>>> import numpy as np
>>> import numpy.linalg as la
>>> np.set_printoptions(suppress=True, linewidth=120)
>>> W0 = np.load("w.npy")
>>> W0
array([[-1.,  0.,  0.,  0.,  0.,  0.,  0.,  0.],
       [ 0.,  1.,  0.,  0.,  0.,  0.,  0.,  0.],
       [ 0.,  0.,  1.,  0.,  0.,  0.,  0.,  0.],
       [ 0.,  0.,  0.,  1.,  0.,  0.,  0.,  0.],
       [ 0.,  0.,  0.,  0., -1.,  0.,  0.,  0.],
       [ 0.,  0.,  0.,  0.,  0.,  1.,  0.,  0.],
       [ 0.,  0.,  0.,  0.,  0.,  0.,  1.,  0.],
       [ 0.,  0.,  0.,  0.,  0.,  0.,  0.,  1.]])
>>> A2 = la.invert(W0)
Traceback (most recent call last):
  File "<python-input-5>", line 1, in <module>
    A2 = la.invert(W0)
         ^^^^^^^^^
AttributeError: module 'numpy.linalg' has no attribute 'invert'
>>> A2 = la.inv(W0)
>>> np.round(la.slogdet(W0)[0], 2)
np.float64(1.0)
>>> np.allclose(A2, W0.T)
True
>>> A2
array([[-1., -0., -0., -0., -0., -0., -0., -0.],
       [ 0.,  1.,  0.,  0.,  0.,  0.,  0.,  0.],
       [ 0.,  0.,  1.,  0.,  0.,  0.,  0.,  0.],
       [ 0.,  0.,  0.,  1.,  0.,  0.,  0.,  0.],
       [-0., -0., -0., -0., -1., -0., -0., -0.],
       [ 0.,  0.,  0.,  0.,  0.,  1.,  0.,  0.],
       [ 0.,  0.,  0.,  0.,  0.,  0.,  1.,  0.],
       [ 0.,  0.,  0.,  0.,  0.,  0.,  0.,  1.]])
>>> evals, evecs = la.eigvalsh(W0)
Traceback (most recent call last):
  File "<python-input-10>", line 1, in <module>
    evals, evecs = la.eigvalsh(W0)
    ^^^^^^^^^^^^
ValueError: too many values to unpack (expected 2)
>>> evals, evecs = la.eigh(W0)
>>> evals
array([-1., -1.,  1.,  1.,  1.,  1.,  1.,  1.])
>>> evecs.T @ W0 @ evecs
array([[-1.,  0.,  0.,  0.,  0.,  0.,  0.,  0.],
       [ 0., -1.,  0.,  0.,  0.,  0.,  0.,  0.],
       [ 0.,  0.,  1.,  0.,  0.,  0.,  0.,  0.],
       [ 0.,  0.,  0.,  1.,  0.,  0.,  0.,  0.],
       [ 0.,  0.,  0.,  0.,  1.,  0.,  0.,  0.],
       [ 0.,  0.,  0.,  0.,  0.,  1.,  0.,  0.],
       [ 0.,  0.,  0.,  0.,  0.,  0.,  1.,  0.],
       [ 0.,  0.,  0.,  0.,  0.,  0.,  0.,  1.]])
>>> evals.sum(), np.trace(W0)
(np.float64(4.0), np.float64(4.0))
>>> evecs @ np.diag(evals) @ evecs.T
array([[-1.,  0.,  0.,  0.,  0.,  0.,  0.,  0.],
       [ 0.,  1.,  0.,  0.,  0.,  0.,  0.,  0.],
       [ 0.,  0.,  1.,  0.,  0.,  0.,  0.,  0.],
       [ 0.,  0.,  0.,  1.,  0.,  0.,  0.,  0.],
       [ 0.,  0.,  0.,  0., -1.,  0.,  0.,  0.],
       [ 0.,  0.,  0.,  0.,  0.,  1.,  0.,  0.],
       [ 0.,  0.,  0.,  0.,  0.,  0.,  1.,  0.],
       [ 0.,  0.,  0.,  0.,  0.,  0.,  0.,  1.]])
>>> (evals > 1e-8).sum(), (evals < -1e-8).sum()
(np.int64(6), np.int64(2))
>>> np.round(la.eigvalsh(W0 + 3 * np.eye(8)), 2)
array([2., 2., 4., 4., 4., 4., 4., 4.])
>>> np.round(la.svd(W0, compute_uv=False), 2)
array([1., 1., 1., 1., 1., 1., 1., 1.])
>>> evecs.T @ evecs
array([[1., 0., 0., 0., 0., 0., 0., 0.],
       [0., 1., 0., 0., 0., 0., 0., 0.],
       [0., 0., 1., 0., 0., 0., 0., 0.],
       [0., 0., 0., 1., 0., 0., 0., 0.],
       [0., 0., 0., 0., 1., 0., 0., 0.],
       [0., 0., 0., 0., 0., 1., 0., 0.],
       [0., 0., 0., 0., 0., 0., 1., 0.],
       [0., 0., 0., 0., 0., 0., 0., 1.]])
>>> A2 = W0 / la.norm(W0, axis=1, keepdims=True)
>>> G = A2 @ A2.T
>>> (G - 2 * np.eye(8)).round(6).argmax(axis=1)
array([1, 0, 0, 0, 0, 0, 0, 0])
>>> G[1]
array([0., 1., 0., 0., 0., 0., 0., 0.])
>>> x = np.array([2, 0, 0, 1, -2, -2, 0, 0])
>>> y = W0 @ x
>>> y
array([-2.,  0.,  0.,  1.,  2., -2.,  0.,  0.])
>>> np.round(la.solve(W0.T, W0[3]), 2)
array([-0.,  0.,  0.,  1., -0.,  0.,  0.,  0.])
>>> np.round(la.solve(W0, y + W0[:, 4]), 2)
array([ 2.,  0.,  0.,  1., -1., -2.,  0.,  0.])
>>> np.round(la.solve(W0, y), 2)
array([ 2.,  0.,  0.,  1., -2., -2.,  0.,  0.])
>>> np.round(la.solve(W0, W0[:, 6]), 2)
array([-0.,  0.,  0.,  0., -0.,  0.,  1.,  0.])
>>> mat = np.loadtxt("x.csv", delimiter=",")
>>> mat
array([[ -1.,  -4.,  -5.,   5.,  -2.,   1.,  -1.,  -2.,   0.,  -3.,  -3.,   4.,   0.],
       [ -3.,  -3.,  -3.,   2.,  -1.,   5.,   0.,  -5.,   2.,  -8.,  -7.,   5.,   0.],
       [ -5.,  -2.,   1.,   2.,  -1.,   2.,   0.,  -4.,   3.,  -7.,  -9.,   1.,  -2.],
       [ -5.,  -5.,   2.,   4.,  -5.,   5.,  -2.,  -4.,   7.,  -5.,  -6.,   5.,   1.],
       [ -6., -10.,   5.,   4.,  -8.,   3.,  -6.,  -8.,   2., -10.,  -9.,  10.,  -3.],
       [ -8.,  -5.,   5.,   1.,  -3.,   0.,  -3.,  -5.,   0., -12.,  -5.,   9.,  -6.],
       [ -7.,  -8.,   1.,   1.,  -8.,   5.,  -7.,  -1.,   0., -10.,  -9.,   8.,  -9.],
       [-10.,  -9.,   1.,   1., -12.,   3.,  -7.,  -4.,   0., -13., -11.,   9.,  -9.],
       [ -8., -13.,   4.,   3., -10.,   6., -11.,  -1.,   0.,  -9., -10.,   6., -11.],
       [ -6., -12.,   6.,   8.,  -7.,   8., -14.,  -3.,   4., -14., -13.,  11., -14.],
       [-11., -17.,   6.,   5., -11.,   3., -11.,  -6.,   1., -14., -18.,   8., -17.],
       [ -7., -12.,  11.,  10.,  -7.,   6., -13.,  -7.,   4., -17., -18.,   4., -18.],
       [ -2.,  -7.,  12.,  15.,  -4.,   3., -11.,  -3.,   4., -13., -23.,   9., -13.],
       [  0., -10.,   9.,  15.,  -5.,   0., -11.,   1.,   2., -14., -24.,   8., -12.],
       [ -4., -10.,  13.,  17.,   0.,   1.,  -9.,  -2.,   6., -12., -28.,   6.,  -7.],
       [  1.,  -7.,   9.,  21.,   4.,  -3., -13.,   3.,   2., -15., -28.,   1., -12.],
       [ -3., -11.,   8.,  26.,   7.,  -3., -12.,   3.,  -1., -13., -33.,  -2., -15.],
       [ -1., -14.,  13.,  22.,  11.,   2.,  -9.,   6.,   4.,  -8., -35.,   0., -16.],
       [  3., -17.,  18.,  20.,   7.,   7.,  -9.,   5.,   1., -13., -32.,  -5., -14.],
       [  5., -14.,  18.,  18.,   6.,   4., -13.,   2.,  -1.,  -9., -33.,  -8., -13.],
       [ 10., -14.,  13.,  18.,   6.,   5., -18.,   6.,  -5., -13., -36.,  -7.,  -8.],
       [  9., -11.,  14.,  14.,   6.,   1., -20.,   1., -10., -13., -34.,  -2., -11.],
       [  4., -10.,  15.,  16.,   8.,  -3., -17.,   0., -11., -14., -33.,  -2.,  -6.],
       [  3., -15.,  16.,  19.,   4.,  -8., -16.,   3., -10., -16., -34.,  -4., -11.],
       [  2., -19.,  17.,  16.,   8., -13., -21.,  -1.,  -5., -16., -37.,  -1., -11.],
       [  4., -23.,  17.,  11.,   7.,  -8., -23.,  -5.,  -2., -18., -33.,  -2.,  -6.],
       [  0., -24.,  20.,  16.,   3., -13., -21.,  -6.,   0., -18., -31.,  -2.,  -1.],
       [  4., -20.,  20.,  13.,   5., -15., -18.,  -8.,   2., -22., -35.,  -7.,   2.],
       [  8., -16.,  20.,  18.,   0., -14., -16., -10.,   0., -17., -30., -12.,  -3.],
       [  4., -19.,  23.,  16.,  -5., -18., -15.,  -5.,  -2., -13., -34., -12.,  -8.],
       [  1., -17.,  22.,  21.,  -2., -17., -18.,  -7.,  -1., -13., -34., -17.,  -5.],
       [  2., -19.,  17.,  21.,  -4., -15., -16.,  -5.,  -4., -16., -33., -22.,  -1.],
       [  0., -24.,  14.,  19.,   1., -19., -11.,  -5.,  -5., -12., -38., -22.,  -4.],
       [  2., -29.,  19.,  14.,   0., -15.,  -9.,  -7.,  -3., -12., -42., -25.,  -8.],
       [ -2., -27.,  17.,  15.,   1., -11., -13.,  -9.,   0.,  -7., -40., -24., -12.],
       [ -5., -31.,  15.,  18.,   1., -13.,  -9.,  -9.,  -2.,  -2., -39., -28., -15.],
       [ -9., -32.,  14.,  20.,   4., -17., -14., -12.,  -2.,  -2., -41., -26., -17.],
       [ -7., -32.,  16.,  15.,   1., -15., -16., -17.,   3.,  -2., -40., -24., -15.],
       [ -2., -28.,  19.,  10.,   3., -10., -18., -22.,   6.,  -3., -43., -23., -20.],
       [ -5., -31.,  15.,   5.,   3.,  -8., -15., -22.,   7.,  -5., -46., -20., -19.]])
>>> u, g = mat[20], mat[25]
>>> u @ g
np.float64(2661.0)
>>> u @ u
np.float64(2813.0)
>>> pr = (u @ g) / (u @ u) * u
>>> pr.round(2)
array([  9.46, -13.24,  12.3 ,  17.03,   5.68,   4.73, -17.03,   5.68,  -4.73, -12.3 , -34.05,  -6.62,  -7.57])
